In [1]: import numpy as np

In [2]: import numpy.linalg as la

In [3]: np.set_printoptions(precision=3, suppress=True, linewidth=120)

In [4]: rd = lambda a: np.round(a, 3) + 0

In [5]: Z = np.sign(np.array([[1, 2, -2, -2], [0, 1, 1, -2], [-2, 0, 0, 2], [2, 2, -2, 0]]))

In [6]: B = (np.tril(Z, -1) + np.eye(4)) @ (np.triu(Z, 1) + np.eye(4))

In [7]: w = np.array([3, 2, 2, 3])

In [8]: E = np.rint(B * w @ la.inv(B)) + 0

In [9]: print(E)
[[ 5.  2. -1. -3.]
 [ 0.  3. -1. -1.]
 [-3. -3.  4.  4.]
 [ 3.  3. -2. -2.]]

In [10]: B = np.array([[3, 1, 1], [2, 1, 3], [3, 2, 2], [1, 1, 3]])

In [11]: print(la.matrix_rank(E @ B))
3

In [12]: print(E @ B)
[[13.  2.  0.]
 [ 2.  0.  4.]
 [ 1.  6.  8.]
 [ 7.  0.  2.]]

In [13]: print(np.einsum("ij,ij->i", E, E))
[39. 11. 50. 26.]

In [14]: print(np.vstack([E, B.T]).shape)
(7, 4)

In [15]: print(np.einsum("ik,kj->ji", E, B))
[[13.  2.  1.  7.]
 [ 2.  0.  6.  0.]
 [ 0.  4.  8.  2.]]

In [16]: print(la.matrix_rank(np.vstack([E, B.T])))
4

In [17]: w, vecs = la.eig(E)

In [18]: print(rd(E @ vecs[:, 0] - w[0] * vecs[:, 0]))
[0. 0. 0. 0.]

In [19]: print(rd(np.sort(la.eigvals(E @ E))))
[4. 4. 9. 9.]

In [20]: print(rd(la.eigvals(E).sum().real))
10.0

In [21]: print(np.einsum("ij,ji->", E, E))
26.0

In [22]: print(rd(np.poly(E)))
[  1. -10.  37. -60.  36.]

In [23]: print(np.einsum("ii->", E))
10.0

In [24]: print(rd(la.matrix_power(E, 4)))
[[ 211.  130.  -65. -195.]
 [   0.   81.  -65.  -65.]
 [-195. -195.  146.  260.]
 [ 195.  195. -130. -244.]]

In [25]: print((E + E.T) / 2)
[[ 5.  1. -2.  0.]
 [ 1.  3. -2.  1.]
 [-2. -2.  4.  1.]
 [ 0.  1.  1. -2.]]

In [26]: W0 = np.load("a.npy")

In [27]: print(rd(W0))
[[ 0.992 -0.008 -0.008 -0.053 -0.008 -0.053 -0.038 -0.023 -0.023 -0.023 -0.008 -0.053 -0.053 -0.023]
 [-0.008  0.992 -0.008 -0.053 -0.008 -0.053 -0.038 -0.023 -0.023 -0.023 -0.008 -0.053 -0.053 -0.023]
 [-0.008 -0.008  0.992 -0.053 -0.008 -0.053 -0.038 -0.023 -0.023 -0.023 -0.008 -0.053 -0.053 -0.023]
 [-0.053 -0.053 -0.053  0.626 -0.053 -0.374 -0.267 -0.16  -0.16  -0.16  -0.053 -0.374 -0.374 -0.16 ]
 [-0.008 -0.008 -0.008 -0.053  0.992 -0.053 -0.038 -0.023 -0.023 -0.023 -0.008 -0.053 -0.053 -0.023]
 [-0.053 -0.053 -0.053 -0.374 -0.053  0.626 -0.267 -0.16  -0.16  -0.16  -0.053 -0.374 -0.374 -0.16 ]
 [-0.038 -0.038 -0.038 -0.267 -0.038 -0.267  0.809 -0.115 -0.115 -0.115 -0.038 -0.267 -0.267 -0.115]
 [-0.023 -0.023 -0.023 -0.16  -0.023 -0.16  -0.115  0.931 -0.069 -0.069 -0.023 -0.16  -0.16  -0.069]
 [-0.023 -0.023 -0.023 -0.16  -0.023 -0.16  -0.115 -0.069  0.931 -0.069 -0.023 -0.16  -0.16  -0.069]
 [-0.023 -0.023 -0.023 -0.16  -0.023 -0.16  -0.115 -0.069 -0.069  0.931 -0.023 -0.16  -0.16  -0.069]
 [-0.008 -0.008 -0.008 -0.053 -0.008 -0.053 -0.038 -0.023 -0.023 -0.023  0.992 -0.053 -0.053 -0.023]
 [-0.053 -0.053 -0.053 -0.374 -0.053 -0.374 -0.267 -0.16  -0.16  -0.16  -0.053  0.626 -0.374 -0.16 ]
 [-0.053 -0.053 -0.053 -0.374 -0.053 -0.374 -0.267 -0.16  -0.16  -0.16  -0.053 -0.374  0.626 -0.16 ]
 [-0.023 -0.023 -0.023 -0.16  -0.023 -0.16  -0.115 -0.069 -0.069 -0.069 -0.023 -0.16  -0.16   0.931]]

In [28]: w, vecs = la.eigh(W0)

In [29]: print(rd(la.eigvalsh(W0 @ W0)))
[1. 1. 1. 1. 1. 1. 1. 1. 1. 1. 1. 1. 1. 1.]

In [30]: print(rd(w))
[-1.  1.  1.  1.  1.  1.  1.  1.  1.  1.  1.  1.  1.  1.]

In [31]: print(w.sum(), np.trace(W0))
12.0 12.0

In [32]: print(rd(la.svd(W0, compute_uv=False)))
[1. 1. 1. 1. 1. 1. 1. 1. 1. 1. 1. 1. 1. 1.]

In [33]: print((w > 1e-8).sum(), (w < -1e-8).sum())
13 1
